$ ipython --no-banner

In [1]: import numpy as np

In [2]: np.set_printoptions(precision=2, suppress=True, linewidth=100, sign=" ")

In [3]: A = np.load("sample19.npy")

In [4]: A
Out[4]: 
array([[ 0,  0,  0,  0,  3,  0,  0,  0,  0,  0,  0,  0,  0,  0],
       [ 0,  0,  0,  0,  0,  8,  0,  0,  0,  0,  0,  0,  0,  0],
       [ 0,  0,  0,  0,  0,  0,  0,  0,  0,  7,  0,  0,  0,  0],
       [ 0,  0,  0,  2,  0,  0,  0,  0,  0,  0,  0,  0,  0,  0],
       [ 0,  0,  0,  0,  0,  0,  0,  0,  3,  0,  0,  0,  0,  0],
       [ 0,  0,  0,  0,  0,  0,  0,  0,  0,  0,  0,  0,  0,  5],
       [ 0,  0,  0,  0,  0,  0,  0,  2,  0,  0,  0,  0,  0,  0],
       [ 2,  0,  0,  0,  0,  0,  0,  0,  0,  0,  0,  0,  0,  0],
       [ 0,  0,  0,  0,  0,  0,  0,  0,  0,  0,  0,  0,  0,  0],
       [ 0,  0,  8,  0,  0,  0,  0,  0,  0,  0,  0,  0,  0,  0],
       [ 0,  0,  0,  0,  0,  0,  0,  0,  0,  0,  0,  0,  5,  0],
       [ 0,  0,  0,  0,  0,  0,  4,  0,  0,  0,  0,  0,  0,  0],
       [ 0,  0,  0,  0,  0,  0,  0,  0,  0,  0,  0,  8,  0,  0],
       [ 0,  0,  0,  0,  0,  0,  0,  0,  0,  0,  7,  0,  0,  0]])

In [5]: np.linalg.norm(A, axis=0)
Out[5]: array([ 2.,  0.,  8.,  2.,  3.,  8.,  4.,  2.,  3.,  7.,  7.,  8.,  5.,  5.])

In [6]: A[:, 12] @ A[:, 0]
Out[6]: np.int64(0)

In [7]: np.linalg.matrix_rank(A, rtol=0.1)
Out[7]: np.int64(13)

In [8]: round(np.linalg.norm(A, 2) / np.linalg.norm(A), 2)
Out[8]: np.float64(0.41)

In [9]: np.argsort(-np.linalg.norm(A, axis=0).round(6), kind="stable")[:3]
Out[9]: array([  2,   5,  11])

In [10]: np.linalg.cond(A) > 100
Out[10]: np.True_

In [11]: np.round(np.linalg.norm(A[11], 1), 2), np.round(np.linalg.norm(A[11], np.inf), 2)
Out[11]: (np.float64(4.0), np.float64(4.0))

In [12]: round(np.linalg.norm(A[11] - A[8]), 2)
Out[12]: np.float64(4.0)

In [13]: np.linalg.norm(A, axis=0)
Out[13]: array([ 2.,  0.,  8.,  2.,  3.,  8.,  4.,  2.,  3.,  7.,  7.,  8.,  5.,  5.])

In [14]: np.linalg.norm(A, axis=1)
Out[14]: array([ 3.,  8.,  7.,  2.,  3.,  5.,  2.,  2.,  0.,  8.,  5.,  4.,  8.,  7.])

In [15]: A[11] @ A[8]
Out[15]: np.int64(0)

In [16]: round(float(np.linalg.norm(A, 1)), 2), round(np.linalg.norm(A, np.inf), 2)
Out[16]: (8.0, np.float64(8.0))

In [17]: np.round(np.trace(np.linalg.pinv(A) @ A), 2)
Out[17]: np.float64(13.0)

In [18]: np.linalg.lstsq(A[:-1].T, A[-1])[2]
Out[18]: np.int32(12)

In [19]: W0 = np.loadtxt("data.csv", delimiter=",")

In [20]: W0
Out[20]: 
array([[ 0.,  0.,  0.,  1.,  0.,  0.,  0.,  1.,  0.,  1.,  0.,  0.,  0.,  0.,  1.,  0.],
       [ 0.,  0.,  0.,  0.,  0.,  1.,  1.,  0.,  0.,  0.,  1.,  0.,  1.,  1.,  0.,  1.],
       [ 0.,  0.,  0.,  1.,  1.,  0.,  0.,  0.,  1.,  1.,  0.,  0.,  0.,  0.,  1.,  0.],
       [ 1.,  0.,  1.,  0.,  1.,  0.,  0.,  0.,  1.,  1.,  0.,  0.,  0.,  0.,  1.,  0.],
       [ 0.,  0.,  1.,  1.,  0.,  0.,  0.,  1.,  1.,  1.,  0.,  0.,  0.,  0.,  1.,  0.],
       [ 0.,  1.,  0.,  0.,  0.,  0.,  1.,  0.,  0.,  0.,  1.,  0.,  0.,  1.,  0.,  1.],
       [ 0.,  1.,  0.,  0.,  0.,  1.,  0.,  0.,  0.,  0.,  1.,  0.,  1.,  1.,  0.,  1.],
       [ 1.,  0.,  0.,  0.,  1.,  0.,  0.,  0.,  1.,  0.,  0.,  0.,  0.,  0.,  0.,  0.],
       [ 0.,  0.,  1.,  1.,  1.,  0.,  0.,  1.,  0.,  1.,  0.,  0.,  0.,  0.,  1.,  0.],
       [ 1.,  0.,  1.,  1.,  1.,  0.,  0.,  0.,  1.,  0.,  0.,  0.,  0.,  0.,  1.,  0.],
       [ 0.,  1.,  0.,  0.,  0.,  1.,  1.,  0.,  0.,  0.,  0.,  1.,  1.,  1.,  0.,  1.],
       [ 0.,  0.,  0.,  0.,  0.,  0.,  0.,  0.,  0.,  0.,  1.,  0.,  1.,  1.,  0.,  1.],
       [ 0.,  1.,  0.,  0.,  0.,  0.,  1.,  0.,  0.,  0.,  1.,  1.,  0.,  1.,  0.,  0.],
       [ 0.,  1.,  0.,  0.,  0.,  1.,  1.,  0.,  0.,  0.,  1.,  1.,  1.,  0.,  0.,  1.],
       [ 1.,  0.,  1.,  1.,  1.,  0.,  0.,  0.,  1.,  1.,  0.,  0.,  0.,  0.,  0.,  0.],
       [ 0.,  1.,  0.,  0.,  0.,  1.,  1.,  0.,  0.,  0.,  1.,  1.,  0.,  1.,  0.,  0.]])

In [21]: try:
    ...:     np.linalg.cholesky(W0)
    ...: except np.linalg.LinAlgError as e:
    ...:     print(e)
    ...: 
Matrix is not positive definite

In [22]: np.all(np.linalg.eigvalsh(W0) > 0)
Out[22]: np.False_

In [23]: q, Rm = np.linalg.qr(W0)

In [24]: np.trace(q @ q.T)
Out[24]: np.float64(16.0)

In [25]: np.allclose(Rm.T @ Rm, W0.T @ W0)
Out[25]: True
